$ python -q
>>> import numpy as np
>>> np.set_printoptions(suppress=True, linewidth=140)
>>> def rd(a):
...     return np.round(a, 3) + 0
... 
>>> X = np.load("layer1.npy")
>>> X
array([[ 9, -6, -1, -2,  1],
       [ 0,  9, -2,  7, -7],
       [ 0,  0,  0,  4, -7],
       [ 0,  0,  0, -1,  9],
       [ 0,  0,  0,  0, -3]])
>>> U, sv, VT = np.linalg.svd(X)
>>> np.argmax(sv[:-1] / (sv[1:] + 1e-6)) + 1
np.int64(4)
>>> B = U[:, :4] @ np.diag(sv[:4]) @ VT[:4]
>>> rd(np.linalg.norm(X - B, 2)), rd(sv[4])
(np.float64(0.0), np.float64(0.0))
>>> np.linalg.matrix_rank(B)
np.int64(4)
>>> rank = np.linalg.matrix_rank(X)
>>> rank
np.int64(4)
>>> null = np.linalg.svd(X)[2][rank:].T
>>> rd(X @ null)
array([[0.],
       [0.],
       [0.],
       [0.],
       [0.]])
>>> np.allclose(X @ null, 0)
True
>>> print(rd(null[:, 0] / null[np.abs(null[:, 0]).round(6).argmax(), 0]))
[0.259 0.222 1.    0.    0.   ]
>>> rd(null @ null.T)
array([[0.06 , 0.052, 0.232, 0.   , 0.   ],
       [0.052, 0.044, 0.199, 0.   , 0.   ],
       [0.232, 0.199, 0.896, 0.   , 0.   ],
       [0.   , 0.   , 0.   , 0.   , 0.   ],
       [0.   , 0.   , 0.   , 0.   , 0.   ]])
>>> null.shape
(5, 1)
>>> B = np.array([[0, -1, -5], [-5, -5, 1], [4, -5, -5], [4, -3, -1], [2, -4, 4]])
>>> np.einsum("ij,ij->i", X, X)
array([123, 183,  65,  82,   9])
>>> np.einsum("ik,kj->ji", X, B)
array([[ 20, -39,   2,  14,  -6],
       [ 28, -28,  16, -33,  12],
       [-40, -16, -32,  37, -12]])
>>> print(np.einsum("ik,kj->ij", X, B))
[[ 20  28 -40]
 [-39 -28 -16]
 [  2  16 -32]
 [ 14 -33  37]
 [ -6  12 -12]]
>>> np.linalg.matrix_rank(np.vstack([X, B.T]))
np.int64(5)
>>> np.einsum("ij->j", X)
array([ 9,  3, -3,  8, -7])
>>> rd(np.sort(np.linalg.eigvals(X)))
array([-3., -1.,  0.,  9.,  9.])
>>> np.linalg.matrix_rank(X - X[0, 0] * np.eye(5))
np.int64(4)
>>> print([int(np.linalg.matrix_rank(np.linalg.matrix_power(X, p))) for p in range(1, 6)])
[4, 4, 4, 4, 4]
>>> rd(np.linalg.norm(X[1] - X[0]))
np.float64(21.26)
>>> print(rd(np.linalg.norm(X, "nuc")))
36.777
>>> rd(np.linalg.norm(X, 2))
np.float64(17.315)
>>> print(rd(np.linalg.norm(X[1], 1)), rd(np.linalg.norm(X[1], np.inf)))
25.0 9.0
>>> B = np.array([[9, 1, 4, 6, 6, 8, 7, 2, 6, 5, 4, 3],
...     [0, 0, 2, 8, 9, 4, 4, 0, 0, 9, 0, 0],
...     [5, 6, 2, 3, 1, 6, 8, 7, 7, 1, 4, 0],
...     [7, 6, 6, 2, 3, 4, 8, 0, 9, 7, 5, 6],
...     [6, 6, 1, 0, 6, 4, 1, 1, 9, 0, 5, 0],
...     [8, 8, 7, 2, 5, 5, 5, 5, 6, 2, 1, 0],
...     [6, 5, 6, 8, 9, 0, 1, 4, 1, 8, 6, 7],
...     [6, 6, 8, 5, 7, 9, 1, 7, 0, 3, 3, 1],
...     [0, 4, 7, 9, 2, 3, 4, 5, 4, 1, 1, 6],
...     [4, 7, 8, 4, 2, 8, 2, 1, 0, 9, 1, 1],
...     [0, 6, 5, 4, 3, 2, 6, 6, 4, 7, 2, 1],
...     [0, 9, 1, 7, 0, 4, 9, 9, 2, 1, 3, 7]])
>>> B[-1] = B[0]
>>> feats = B + 0.1 * np.eye(12)
>>> feats
array([[9.1, 1. , 4. , 6. , 6. , 8. , 7. , 2. , 6. , 5. , 4. , 3. ],
       [0. , 0.1, 2. , 8. , 9. , 4. , 4. , 0. , 0. , 9. , 0. , 0. ],
       [5. , 6. , 2.1, 3. , 1. , 6. , 8. , 7. , 7. , 1. , 4. , 0. ],
       [7. , 6. , 6. , 2.1, 3. , 4. , 8. , 0. , 9. , 7. , 5. , 6. ],
       [6. , 6. , 1. , 0. , 6.1, 4. , 1. , 1. , 9. , 0. , 5. , 0. ],
       [8. , 8. , 7. , 2. , 5. , 5.1, 5. , 5. , 6. , 2. , 1. , 0. ],
       [6. , 5. , 6. , 8. , 9. , 0. , 1.1, 4. , 1. , 8. , 6. , 7. ],
       [6. , 6. , 8. , 5. , 7. , 9. , 1. , 7.1, 0. , 3. , 3. , 1. ],
       [0. , 4. , 7. , 9. , 2. , 3. , 4. , 5. , 4.1, 1. , 1. , 6. ],
       [4. , 7. , 8. , 4. , 2. , 8. , 2. , 1. , 0. , 9.1, 1. , 1. ],
       [0. , 6. , 5. , 4. , 3. , 2. , 6. , 6. , 4. , 7. , 2.1, 1. ],
       [9. , 1. , 4. , 6. , 6. , 8. , 7. , 2. , 6. , 5. , 4. , 3.1]])
>>> U, sv, VT = np.linalg.svd(feats)
>>> np.argmax(sv[:-1] / (sv[1:] + 1e-6)) + 1
np.int64(11)
>>> B = U[:, :11] @ np.diag(sv[:11]) @ VT[:11]
>>> np.linalg.matrix_rank(feats, rtol=0.05)
np.int64(9)
>>> rd(np.linalg.norm(feats - B, 2)), rd(sv[11])
(np.float64(0.03), np.float64(0.03))
>>> rd(np.linalg.norm(feats - B) / np.linalg.norm(feats))
np.float64(0.0)
>>> t3 = np.stack([feats, 5 * feats, feats[::-1]])
>>> np.linalg.matrix_rank(t3.reshape(3, -1))
np.int64(2)
>>> np.einsum("bij,cij->bc", t3, t3)
array([[ 3824.12, 19120.6 ,  2723.6 ],
       [19120.6 , 95603.  , 13618.  ],
       [ 2723.6 , 13618.  ,  3824.12]])
>>> (t3 @ feats.T).shape
(3, 12, 12)
>>> np.linalg.matrix_rank(feats, rtol=0.1)
np.int64(8)
>>> np.argsort(-np.linalg.norm(feats, axis=0).round(6), kind="stable")[:3]
array([0, 5, 9])
>>> [round(float(x), 3) for x in np.linalg.svd(feats, compute_uv=False)[:3]]
[53.487, 17.504, 13.289]
>>> print(np.linalg.cond(feats) > 100)
True
>>> rd(np.linalg.norm(feats, 2) / np.linalg.norm(feats))
np.float64(0.865)
>>> K = np.load("sample18.npy")
>>> print(K)
[[0 0 0 1 0]
 [1 0 0 0 0]
 [0 0 1 0 0]
 [0 0 0 0 1]
 [0 1 0 0 0]]
>>> O, R = np.linalg.qr(K)
>>> np.abs(np.diag(R))
array([1., 1., 1., 1., 1.])
>>> O @ R
array([[0., 0., 0., 1., 0.],
       [1., 0., 0., 0., 0.],
       [0., 0., 1., 0., 0.],
       [0., 0., 0., 0., 1.],
       [0., 1., 0., 0., 0.]])
>>> np.trace(O @ O.T)
np.float64(5.0)
>>> r0, g = K[2], K[0]
>>> r0 @ r0
np.int64(1)
>>> p = (r0 @ g) / (r0 @ r0) * r0
>>> print(p)
[0. 0. 0. 0. 0.]
>>> K.T @ K
array([[1, 0, 0, 0, 0],
       [0, 1, 0, 0, 0],
       [0, 0, 1, 0, 0],
       [0, 0, 0, 1, 0],
       [0, 0, 0, 0, 1]])
>>> rd(np.linalg.norm(K, axis=0))
array([1., 1., 1., 1., 1.])
>>> rd(np.linalg.svd(K, compute_uv=False))
array([1., 1., 1., 1., 1.])
>>> rd(np.linalg.pinv(K))
array([[0., 1., 0., 0., 0.],
       [0., 0., 0., 0., 1.],
       [0., 0., 1., 0., 0.],
       [1., 0., 0., 0., 0.],
       [0., 0., 0., 1., 0.]])
>>> A = np.load("data.npy")
>>> A
array([[0., 0., 0., 0., 0., 0., 5.],
       [0., 0., 0., 0., 0., 0., 8.],
       [0., 0., 0., 0., 0., 0., 6.],
       [0., 0., 0., 0., 0., 0., 8.],
       [0., 0., 0., 0., 0., 0., 8.],
       [0., 0., 0., 0., 0., 0., 0.],
       [5., 8., 6., 8., 8., 0., 0.]])
>>> U, sv, VT = np.linalg.svd(A)
>>> rd(sv)
array([15.906, 15.906,  0.   ,  0.   ,  0.   ,  0.   ,  0.   ])
>>> B = U[:, :2] @ np.diag(sv[:2]) @ VT[:2]
>>> np.linalg.matrix_rank(A, rtol=0.05)
np.int64(2)
>>> data = np.load("w.npy")
>>> data
array([[ 1.1  ,  0.7  , -0.7  ,  0.   ,  1.4  , -2.1  ],
       [ 1.085,  0.235, -0.469, -1.707, -1.335, -0.783],
       [ 0.2  ,  1.5  ,  1.   , -0.5  ,  0.5  , -2.5  ],
       [ 1.   , -0.5  , -0.6  , -0.4  , -0.5  , -1.3  ],
       [-1.3  ,  0.1  , -1.5  ,  1.2  ,  0.8  ,  2.5  ],
       [-0.6  , -0.2  ,  1.4  ,  1.1  ,  1.7  , -0.6  ],
       [-0.5  ,  0.5  , -1.1  ,  1.3  ,  0.1  ,  0.2  ],
       [ 0.6  ,  1.4  , -0.3  , -1.   ,  1.8  ,  0.4  ],
       [ 1.1  ,  0.2  , -0.5  , -1.7  , -1.5  , -0.8  ],
       [-0.1  , -1.6  ,  0.1  , -1.8  ,  1.5  , -1.3  ],
       [ 0.   , -0.3  ,  0.2  ,  0.   , -0.5  ,  1.5  ],
       [-0.2  , -0.4  ,  1.4  ,  1.1  ,  0.3  ,  1.1  ],
       [ 0.4  , -1.3  ,  0.1  , -0.2  , -0.9  ,  0.4  ],
       [ 0.5  , -1.4  ,  1.2  , -0.5  , -0.7  ,  0.7  ],
       [-0.4  ,  0.4  , -0.8  ,  0.3  ,  2.7  ,  1.2  ]])
>>> hat = data @ np.linalg.solve(data.T @ data, data.T)
>>> np.linalg.matrix_rank(np.eye(15) - hat)
np.int64(9)
>>> rd(np.linalg.eigvalsh(hat))
array([0., 0., 0., 0., 0., 0., 0., 0., 0., 1., 1., 1., 1., 1., 1.])
>>> rd(hat @ data[:, 5])
array([-2.1  , -0.783, -2.5  , -1.3  ,  2.5  , -0.6  ,  0.2  ,  0.4  , -0.8  , -1.3  ,  1.5  ,  1.1  ,  0.4  ,  0.7  ,  1.2  ])
>>> labels = data[:, 4] > np.median(data[:, 4])
>>> r0 = data[labels].mean(axis=0) - data[~labels].mean(axis=0)
>>> ((data - data.mean(axis=0)) @ r0 > 0).astype(int)
array([1, 0, 1, 0, 1, 1, 1, 1, 0, 1, 0, 0, 0, 0, 1])
>>> rd(r0)
array([-0.495,  0.699, -0.143,  0.163,  2.115, -0.47 ])
>>> rd((((data - data.mean(axis=0)) @ r0 > 0) == labels).mean())
np.float64(0.933)
>>> vec = np.array([7, 9, 7, 3, 9, 6])
>>> print(rd(data @ (2 * vec)))
[ 18.2   -30.814  19.8   -30.4    14.2    37.6    -1.4    60.6   -34.8   -28.2     6.4    34.8   -29.     -8.6    55.2  ]
>>> Ac = (data - data.mean(axis=0)) / data.std(axis=0)
>>> rd(Ac.std(axis=0))
array([1., 1., 1., 1., 1., 1.])
>>> beta = np.linalg.lstsq(np.delete(Ac, 5, axis=1), Ac[:, 5])[0]
>>> print(np.abs(beta).argmax())
0
>>> rd(1 - np.var(Ac[:, 5] - np.delete(Ac, 5, axis=1) @ beta))
np.float64(0.476)
>>> m1 = np.loadtxt("x.csv", delimiter=",")
>>> rd(m1)
array([[-0.022, -0.203,  0.065, -0.226,  0.163, -0.01 ,  0.316],
       [-0.043, -0.044,  0.307,  0.238,  0.247,  0.334, -0.221],
       [-0.151, -0.127, -0.597,  0.114, -0.161, -0.144, -0.095],
       [ 0.086,  0.139,  0.241, -0.088,  0.418, -0.492, -0.247],
       [ 0.13 , -0.179,  0.003, -0.459, -0.209,  0.272, -0.09 ],
       [ 0.389, -0.098, -0.298,  0.116,  0.421, -0.232,  0.019],
       [-0.151,  0.52 ,  0.082,  0.516, -0.108,  0.212,  0.137],
       [ 0.086, -0.327,  0.029,  0.147,  0.449,  0.451, -0.017],
       [-0.475, -0.067, -0.482,  0.027,  0.302,  0.206, -0.19 ],
       [-0.302,  0.056,  0.004, -0.022,  0.24 , -0.119,  0.232],
       [ 0.453,  0.33 , -0.225,  0.073,  0.004,  0.113, -0.436],
       [ 0.065,  0.506, -0.208, -0.52 ,  0.147,  0.313,  0.146],
       [ 0.389,  0.032, -0.082,  0.098,  0.12 ,  0.184,  0.365],
       [-0.13 ,  0.283, -0.035, -0.123,  0.146, -0.17 , -0.148],
       [-0.259,  0.1  ,  0.233, -0.239,  0.166,  0.109, -0.298],
       [-0.086,  0.197, -0.045, -0.012,  0.21 , -0.089,  0.457]])
>>> basis = m1[[5, 1]].astype(float)
>>> for _ in range(6):
...     labels = np.linalg.norm(m1[:, None] - basis, axis=-1).argmin(axis=1)
...     basis = np.array([m1[labels == j].mean(axis=0) for j in range(2)])
... 
>>> labels
array([0, 1, 0, 0, 1, 0, 1, 1, 1, 1, 0, 0, 0, 0, 1, 0])
>>> np.abs(basis[1] - basis[0]).argmax()
np.int64(5)
>>> rd(basis)
array([[ 0.11 ,  0.118, -0.131, -0.063,  0.163, -0.059,  0.042],
       [-0.145,  0.008,  0.025,  0.03 ,  0.155,  0.209, -0.064]])
>>> hat = m1 @ np.linalg.solve(m1.T @ m1, m1.T)
>>> np.linalg.matrix_rank(np.eye(16) - hat)
np.int64(9)
>>> print(np.trace(hat))
7.0
>>> np.allclose(hat @ hat, hat)
True
>>> print(rd(np.linalg.eigvalsh(hat)))
[0. 0. 0. 0. 0. 0. 0. 0. 0. 1. 1. 1. 1. 1. 1. 1.]
>>> J = np.array([[1, 1, 3, 2, 3],
...     [1, 1, 3, 2, 3],
...     [3, 3, 9, 6, 9],
...     [2, 2, 6, 4, 6],
...     [3, 3, 9, 6, 9]])
>>> rank = np.linalg.matrix_rank(J)
>>> rank
np.int64(1)
>>> null = np.linalg.svd(J)[2][rank:].T
>>> rd(null @ null.T)
array([[ 0.958, -0.042, -0.125, -0.083, -0.125],
       [-0.042,  0.958, -0.125, -0.083, -0.125],
       [-0.125, -0.125,  0.625, -0.25 , -0.375],
       [-0.083, -0.083, -0.25 ,  0.833, -0.25 ],
       [-0.125, -0.125, -0.375, -0.25 ,  0.625]])
>>> print(null.shape)
(5, 4)
>>> print([int(np.linalg.matrix_rank(J[:i])) for i in range(1, len(J) + 1)])
[1, 1, 1, 1, 1]
>>> W0 = np.load("run0.npy")
>>> print(W0)
[[ 0.4  0.6 -1.9  0.1 -0.5 -0.5 -1.1]
 [-3.  -1.5  1.8  1.5  0.9  0.3  1.2]
 [ 0.3  0.3 -0.1  0.4  1.1  0.7  0. ]
 [ 0.4  0.  -1.  -0.7  0.3 -1.6  0.1]
 [-1.2 -0.9 -0.1  0.5 -0.1  0.2  0.1]
 [ 0.9 -1.4  1.1  1.7 -1.4 -0.6  0.6]
 [ 0.9  0.4 -1.7  0.7  2.3 -1.3 -1.1]
 [-1.4  1.7  0.4 -1.5 -0.6  0.4  1.7]
 [ 0.3  1.6  1.6 -2.  -0.3 -0.8 -0.3]
 [-0.6  0.2 -0.5 -0.5  1.7  1.8 -0.5]
 [ 0.2 -0.4 -1.9 -1.2  0.3 -0.7  2. ]
 [-1.   0.2 -0.8 -1.1  0.6  0.8  0.9]
 [-1.9 -1.   0.2  1.5  2.4  0.1 -0.5]
 [ 0.9  2.2 -0.5  1.  -0.6  0.4 -0.9]
 [ 0.7  0.8  1.   1.1  0.1  0.  -0.4]
 [-0.5  1.4 -0.5  1.1  0.2 -1.9  1.9]
 [ 0.3  0.4 -0.2  0.9 -0.6 -1.7  1. ]
 [ 1.4 -0.3 -0.3  0.1  1.  -2.3  0.3]
 [ 0.2  1.8 -0.3  0.2  0.7  1.4  2. ]
 [-0.8  0.5  0.1 -2.  -1.6  0.4  1.4]
 [ 0.  -0.2  1.3  1.4  1.6 -1.7  0.7]
 [-3.2  0.4 -0.9  1.8  0.6 -1.1 -0.1]
 [ 0.6  0.8 -0.9 -1.  -2.3  1.7 -0.2]
 [-0.6 -1.7 -1.1  0.2 -1.3 -0.2 -2.4]
 [ 1.3  0.6  0.1  0.1 -0.5  0.1 -0.2]
 [ 0.5 -0.5  0.6  0.4 -0.4 -0.9 -1.1]
 [ 0.7  1.  -0.1 -0.2  0.8  0.6 -0.9]
 [-1.   0.5  0.6 -0.5 -0.7  2.1  1.3]
 [-0.5  1.7  0.7  0.  -1.5 -1.5 -1.1]
 [ 0.5 -1.4  1.1 -1.5 -0.1 -0.6 -0.5]
 [-0.9  1.6  0.1  1.7 -1.   1.4 -1.5]
 [ 0.9 -1.5  1.8 -0.1  0.2 -0.3 -0.9]
 [-0.6  0.9  0.6 -0.4  0.6 -0.4 -1.5]
 [ 0.4 -1.3  0.8 -0.9 -1.6 -0.2  0.5]
 [ 1.5 -0.8 -1.1 -0.6  0.8  0.8  0.6]
 [ 0.  -0.3 -0.8  0.8 -0.3  0.6 -1.3]
 [ 1.3  1.6 -0.2  0.9  0.   0.  -1. ]
 [ 0.6 -0.5  2.  -1.6  0.1  0.8 -0.1]
 [ 0.5 -0.1  0.5  0.9  1.7 -1.4  1.2]
 [ 0.4  2.1 -1.3 -0.6  2.  -1.3 -0.6]
 [ 2.4  0.9  0.6 -0.1 -1.3 -1.5 -1.3]
 [-1.6 -0.9 -0.7 -0.2 -0.9  0.7 -1. ]
 [ 0.3  0.  -2.   0.6  0.8  0.5 -1.9]
 [-0.9  0.2  0.6 -0.6  2.   1.6  0.7]
 [-0.3  0.   0.  -0.3  1.  -0.4 -1.4]
 [-0.6  1.2 -0.2  0.7  1.1  0.2 -0.4]]
>>> labels = W0[:, 3] > np.median(W0[:, 3])
>>> r0 = W0[labels].mean(axis=0) - W0[~labels].mean(axis=0)
>>> rd((((W0 - W0.mean(axis=0)) @ r0 > 0) == labels).mean())
np.float64(0.913)
>>> np.argsort(-np.abs(r0).round(6), kind="stable")
array([3, 4, 0, 5, 2, 6, 1])
>>> np.argsort(-np.linalg.norm(X, axis=0).round(6), kind="stable")[:3]
array([4, 1, 0])
>>> rd(np.linalg.norm(X, 2) / np.linalg.norm(X))
np.float64(0.806)
>>> np.linalg.matrix_rank(X, rtol=0.1)
np.int64(4)
